>>> import numpy as np
>>> import numpy.linalg as la
>>> np.set_printoptions(precision=3, suppress=True, linewidth=200, legacy="1.25")
>>> rnd = lambda a: np.round(a, 3) + 0
>>> W0 = np.load("block9.npy")
>>> print(W0)
[[-15.006  -1.905  12.298]
 [ -5.795   2.837  -4.183]
 [  2.479   5.361   5.019]
 [ -4.727  18.398  19.652]
 [  1.419 -18.468   0.027]
 [ 24.245 -14.405 -16.297]
 [ 17.51   -3.766 -28.066]
 [  4.063   0.176  19.786]
 [ 18.062 -23.241 -10.78 ]
 [-18.01    0.233  12.885]
 [ 10.958   2.139 -16.981]
 [ -7.196  -7.216 -26.271]
 [ 13.706  31.979  -1.684]
 [  7.183  13.554  11.133]
 [  4.229  25.929 -19.86 ]]
>>> P = W0 @ la.solve(W0.T @ W0, W0.T)
>>> print(rnd(np.trace(P)))
3.0
>>> print(la.matrix_rank(np.eye(15) - P))
12
>>> print(np.allclose(P @ P, P))
True
>>> Y = np.c_[W0[:, :1] @ np.array([[6]]), np.array([-1, 1, -1, -2, 0, 0, 1, 1, -2, -2, 2, 0, -1, 1, -1])]
>>> print(rnd(Y))
[[ -90.036   -1.   ]
 [ -34.77     1.   ]
 [  14.874   -1.   ]
 [ -28.362   -2.   ]
 [   8.514    0.   ]
 [ 145.47     0.   ]
 [ 105.06     1.   ]
 [  24.378    1.   ]
 [ 108.372   -2.   ]
 [-108.06    -2.   ]
 [  65.748    2.   ]
 [ -43.176    0.   ]
 [  82.236   -1.   ]
 [  43.098    1.   ]
 [  25.374   -1.   ]]
>>> print(rnd(la.norm(Y - W0 @ la.lstsq(W0, Y)[0], axis=0)))
[0.    4.708]
>>> print(la.matrix_rank(Y))
2
>>> print(rnd(la.norm(la.qr(W0)[0].T @ Y, axis=0) ** 2 / ((Y ** 2).sum(axis=0) + 1e-12)))
[1.    0.077]
>>> q, vecs = la.qr(W0[:, :2])[0], la.qr(W0[:, 2:])[0]
>>> sig = la.svd(q.T @ vecs, compute_uv=False)
>>> print(rnd(np.degrees(np.arccos(sig.clip(0, 1)))))
[57.932]
>>> print(rnd(sig))
[0.531]
>>> Z = W0[[8, 2]].astype(float)
>>> for _ in range(3):
...     labels = la.norm(W0[:, None] - Z, axis=-1).argmin(axis=1)
...     Z = np.array([W0[labels == j].mean(axis=0) for j in range(2)])
... 
>>> print(labels)
[1 1 1 1 0 0 0 1 0 1 0 0 1 1 1]
>>> print(np.abs(Z[1] - Z[0]).argmax())
2
>>> print(rnd(Z[1] - Z[0]))
[-12.153  21.555  22.511]
>>> print(rnd(Z))
[[ 10.833 -10.826 -16.395]
 [ -1.32   10.729   6.116]]
>>> x0 = np.array([-2, 7, 0])
>>> target = W0 @ x0
>>> print(rnd(la.solve(W0.T @ W0, W0.T @ target)))
[-2.  7.  0.]
>>> rng = np.random.default_rng(144856)
>>> target = target + 0.1 * rng.normal(size=15)
>>> print(rnd(target))
[  16.674   31.608   32.729  138.219 -132.083 -149.333  -61.398   -6.975 -198.971   37.568   -6.825  -36.104  196.437   80.417  173.045]
>>> c, *_ = la.lstsq(W0, target)
>>> print([round(float(la.norm(la.solve(W0.T @ W0 + lam * np.eye(3), W0.T @ target))), 2) for lam in (0, 1, 10, 100)])
[7.28, 7.28, 7.26, 7.05]
>>> u = np.array([2, 1, 0])
>>> g = np.array([-2, -2, 1])
>>> arr = np.outer(u, g)
>>> print(arr)
[[-4 -4  2]
 [-2 -2  1]
 [ 0  0  0]]
>>> Uu, sig, Vh = la.svd(arr)
>>> vecs = Vh[:(sig > 1e-8).sum()]
>>> x0 = arr[1] + 5 * arr[0] + rng.integers(2) * np.eye(3)[2]
>>> print(x0)
[-22. -22.  12.]
>>> print(rnd(la.norm(x0 - vecs.T @ vecs @ x0)))
0.943
>>> print(la.matrix_rank(np.vstack([arr, x0])))
2
>>> F = np.loadtxt("a.csv", delimiter=",")
>>> print(rnd(F))
[[0.625 0.312 0.062]
 [0.176 0.471 0.353]
 [0.438 0.375 0.188]]
>>> print(F @ np.ones(3))
[1. 1. 1.]
>>> print(rnd(np.sort(np.abs(la.eigvals(F)))[::-1]))
[1.    0.277 0.006]
>>> p = np.eye(3)[2]
>>> for _ in range(6):
...     p = p @ F
...     print(p.round(3))
... 
[0.438 0.375 0.188]
[0.422 0.384 0.195]
[0.416 0.385 0.198]
[0.415 0.386 0.199]
[0.415 0.386 0.199]
[0.414 0.386 0.2  ]
